$ python -q
>>> import numpy as np
>>> from numpy import linalg as LA
>>> np.set_printoptions(precision=2, suppress=True, linewidth=140, legacy="1.25")
>>> def rd(a):
...     return np.round(a, 2) + 0
... 
>>> arr = np.load("out12.npy")
>>> print(arr)
[[ 134  112 -102 -107 -135  -72  -15]
 [ 112  135 -135  -42 -146  -65  -50]
 [-102 -135  180    0  168   51   93]
 [-107  -42    0  154   55   58  -52]
 [-135 -146  168   55  178   70   67]
 [ -72  -65   51   58   70   43    4]
 [ -15  -50   93  -52   67    4   67]]
>>> G = arr.T @ arr
>>> print(rd(LA.eigvalsh(G)[::-1]))
[402357.85  55653.08    371.85      2.22      0.        0.        0.  ]
>>> print(np.trace(G), (arr ** 2).sum())
458385 458385
>>> ev, evecs = LA.eigh(arr)
>>> x = np.array([7, 7, 4, 8, 3, 4, 2])
>>> print(x @ arr @ x)
2585
>>> print(rd(x @ arr @ x / (x @ x)), rd(ev[0]), rd(ev[-1]))
12.49 0.0 634.32
>>> print((np.sign(evecs[:, -1].round(6)) == np.sign(evecs[0, -1].round(6))).astype(int))
[1 1 0 0 0 0 0]
>>> U, sv, vt = LA.svd(arr)
>>> evecs = vt[:(sv > 1e-8).sum()]
>>> rng = np.random.default_rng(369)
>>> x = arr[2] + 4 * arr[1] + rng.integers(2) * np.eye(7)[2]
>>> print(x)
[ 346.  405. -359. -168. -416. -209. -107.]
>>> print(rd(LA.norm(x - evecs.T @ evecs @ x)))
0.69
>>> print(rd(np.diag(evecs.T @ evecs)))
[0.3  0.81 0.53 0.69 0.45 0.86 0.36]
>>> print(np.allclose(evecs.T @ evecs @ x, x))
False
>>> print(LA.matrix_rank(np.vstack([arr, x])))
5
>>> print(LA.matrix_power(arr, 2))
[[ 75987  73532 -74895 -46341 -87538 -40942 -21870]
 [ 73532  78799 -86442 -33322 -93708 -39375 -32193]
 [-74895 -86442 100503  23946 103425  39624  42711]
 [-46341 -33322  23946  46022  39413  25502  -3870]
 [-87538 -93708 103425  39413 111863  46706  38784]
 [-40942 -39375  39624  25502  46706  22139  11187]
 [-21870 -32193  42711  -3870  38784  11187  23072]]
>>> print(np.trace(arr))
891
>>> print((arr + arr.T) / 2)
[[ 134.  112. -102. -107. -135.  -72.  -15.]
 [ 112.  135. -135.  -42. -146.  -65.  -50.]
 [-102. -135.  180.    0.  168.   51.   93.]
 [-107.  -42.    0.  154.   55.   58.  -52.]
 [-135. -146.  168.   55.  178.   70.   67.]
 [ -72.  -65.   51.   58.   70.   43.    4.]
 [ -15.  -50.   93.  -52.   67.    4.   67.]]
>>> print(np.allclose(arr @ arr.T, arr.T @ arr))
True
>>> M2 = arr / LA.norm(arr, axis=1, keepdims=True)
>>> G = M2 @ M2.T
>>> print(rd(LA.norm(M2, axis=1)))
[1. 1. 1. 1. 1. 1. 1.]
>>> feats = np.loadtxt("layer1.csv", delimiter=",")
>>> print(feats)
[[-17.26 -10.65 -11.37   2.  ]
 [ -8.65   0.8   20.76  14.68]
 [ -8.29   2.73  18.22  16.76]
 [ -8.75   1.63  18.21  15.98]
 [-16.6  -12.61 -11.55   2.62]
 [ -6.61   2.82  17.18  13.12]
 [-18.42 -11.68 -12.46   1.  ]
 [ -8.5    1.35  18.81  16.14]
 [-18.04 -12.23 -12.8    2.13]
 [ -7.78   1.65  18.55  15.17]
 [-17.77 -10.83 -11.13  -0.15]
 [ -8.37   2.99  18.42  17.58]
 [-18.28 -11.02 -13.57   1.9 ]
 [ -8.75   1.7   17.5   15.53]
 [-17.7  -10.27 -12.46   1.96]
 [ -7.65   2.38  19.43  18.56]
 [ -9.06   3.19  18.06  15.56]
 [ -7.81   1.06  16.3   14.43]
 [-18.16 -12.12 -10.79   1.33]
 [-18.17 -12.91 -12.08   2.48]]
>>> x = np.array([2, 0, -2, 1])
>>> rhs = feats @ x
>>> print(rd(LA.lstsq(feats, rhs)[0]))
[ 2.  0. -2.  1.]
>>> print(rd(LA.pinv(feats) @ feats))
[[1. 0. 0. 0.]
 [0. 1. 0. 0.]
 [0. 0. 1. 0.]
 [0. 0. 0. 1.]]
>>> try:
...     LA.solve(feats, rhs)
... except LA.LinAlgError as e:
...     print("failed:", e)
... 
failed: Last 2 dimensions of the array must be square
>>> rhs = rhs + 0.3 * rng.normal(size=20)
>>> print(rd(rhs))
[ -9.77 -43.77 -36.46 -37.87  -7.4  -34.68 -10.85 -38.47  -7.77 -37.24 -14.38 -36.15  -7.48 -37.84  -9.3  -35.54 -39.18 -33.36 -13.61
  -9.75]
>>> c, *_ = LA.lstsq(feats, rhs)
>>> print([round(float(LA.norm(LA.solve(feats.T @ feats + lam * np.eye(4), feats.T @ rhs))), 2) for lam in (0, 1, 10, 100)])
[3.14, 3.0, 2.32, 1.59]
>>> d = LA.norm(feats[:, None] - feats[None], axis=-1)
>>> print(rd(d[:5, :5]))
[[ 0.   37.39 36.78 35.97  2.17]
 [37.39  0.    3.83  2.98 37.85]
 [36.78  3.83  0.    1.42 37.29]
 [35.97  2.98  1.42  0.   36.45]
 [ 2.17 37.85 37.29 36.45  0.  ]]
>>> print(d.mean(axis=1).argmax())
12
>>> x = np.array([3, -2, 2, -1])
>>> rhs = feats @ x
>>> c, lr = np.zeros(4), 1 / LA.norm(feats, 2) ** 2
>>> for i in range(300):
...     c -= lr * feats.T @ (feats @ c - rhs)
...     if i % 50 == 0: print(i, round(LA.norm(feats @ c - rhs), 2))
... 
0 53.61
50 12.31
100 11.07
150 9.96
200 8.98
250 8.11
>>> print(rd(c))
[ 2.25 -0.27  1.45 -0.97]
>>> M2 = np.array([[1, 1, 0], [-2, 2, 0], [1, 0, -1], [0, -1, -2]])
>>> print(LA.matrix_rank(feats @ M2))
3
>>> print(np.vstack([feats, M2.T]).shape)
(23, 4)
>>> print(LA.matrix_rank(np.vstack([feats, M2.T])))
4
>>> Z = feats[[10, 9]].astype(float)
>>> for _ in range(6):
...     lab = LA.norm(feats[:, None] - Z, axis=-1).argmin(axis=1)
...     Z = np.array([feats[lab == j].mean(axis=0) for j in range(2)])
... 
>>> print(lab)
[0 1 1 1 0 1 0 1 0 1 0 1 0 1 0 1 1 1 0 0]
>>> print(rd(Z[1] - Z[0]))
[ 9.62 13.62 30.34 14.08]
>>> print(rd(Z))
[[-17.82 -11.59 -12.02   1.7 ]
 [ -8.2    2.03  18.31  15.77]]
>>> mat = np.loadtxt("case11.csv", delimiter=",")
>>> print(mat)
[[1. 3. 0. 0. 4. 7. 1. 8. 1. 3. 4. 2.]
 [9. 5. 9. 4. 0. 4. 5. 4. 7. 4. 9. 3.]
 [1. 5. 6. 6. 8. 2. 8. 1. 0. 7. 8. 8.]
 [4. 3. 7. 5. 4. 5. 3. 3. 3. 6. 7. 3.]
 [7. 4. 9. 1. 1. 1. 3. 7. 7. 5. 4. 8.]
 [2. 9. 2. 1. 5. 8. 1. 0. 5. 6. 4. 7.]
 [3. 2. 1. 1. 7. 4. 4. 1. 5. 3. 3. 9.]
 [8. 2. 7. 9. 3. 9. 6. 0. 7. 8. 8. 5.]
 [3. 1. 5. 1. 2. 7. 1. 6. 7. 5. 1. 6.]
 [1. 0. 2. 5. 8. 7. 7. 3. 5. 0. 5. 2.]
 [4. 9. 8. 5. 0. 6. 6. 9. 8. 5. 0. 0.]
 [7. 7. 3. 7. 4. 1. 9. 6. 7. 9. 9. 6.]
 [7. 4. 7. 7. 0. 7. 8. 1. 3. 6. 5. 2.]]
>>> x = np.array([3, 3, -2, 0, 3, -2, 1, 3, 1, -3, -2, 1])
>>> print((mat * x).sum(axis=1))
[ 21.  13.   8.  -5.  32.  15.  32. -15.   9.  22.  37.  41.  -7.]
>>> print(np.einsum("ij,j->i", mat, x))
[ 21.  13.   8.  -5.  32.  15.  32. -15.   9.  22.  37.  41.  -7.]
>>> print(np.sign((mat @ x).round(6)))
[ 1.  1.  1. -1.  1.  1.  1. -1.  1.  1.  1.  1. -1.]
>>> print(mat @ np.ones(12))
[34. 63. 60. 53. 57. 50. 43. 72. 45. 45. 60. 75. 57.]
>>> print(mat @ x)
[ 21.  13.   8.  -5.  32.  15.  32. -15.   9.  22.  37.  41.  -7.]
>>> print(mat @ (2 * x))
[ 42.  26.  16. -10.  64.  30.  64. -30.  18.  44.  74.  82. -14.]
>>> print((mat @ x).argmax())
11
>>> M2 = mat[0, 0] * mat[1:] - np.outer(mat[1:, 0], mat[0])
>>> print(M2)
[[  0. -22.   9.   4. -36. -59.  -4. -68.  -2. -23. -27. -15.]
 [  0.   2.   6.   6.   4.  -5.   7.  -7.  -1.   4.   4.   6.]
 [  0.  -9.   7.   5. -12. -23.  -1. -29.  -1.  -6.  -9.  -5.]
 [  0. -17.   9.   1. -27. -48.  -4. -49.   0. -16. -24.  -6.]
 [  0.   3.   2.   1.  -3.  -6.  -1. -16.   3.   0.  -4.   3.]
 [  0.  -7.   1.   1.  -5. -17.   1. -23.   2.  -6.  -9.   3.]
 [  0. -22.   7.   9. -29. -47.  -2. -64.  -1. -16. -24. -11.]
 [  0.  -8.   5.   1. -10. -14.  -2. -18.   4.  -4. -11.   0.]
 [  0.  -3.   2.   5.   4.   0.   6.  -5.   4.  -3.   1.   0.]
 [  0.  -3.   8.   5. -16. -22.   2. -23.   4.  -7. -16.  -8.]
 [  0. -14.   3.   7. -24. -48.   2. -50.   0. -12. -19.  -8.]
 [  0. -17.   7.   7. -28. -42.   1. -55.  -4. -15. -23. -12.]]
>>> print(np.flatnonzero(~M2.round(6).any(axis=1)))
[]
>>> print(LA.matrix_rank(M2), LA.matrix_rank(mat))
11 12
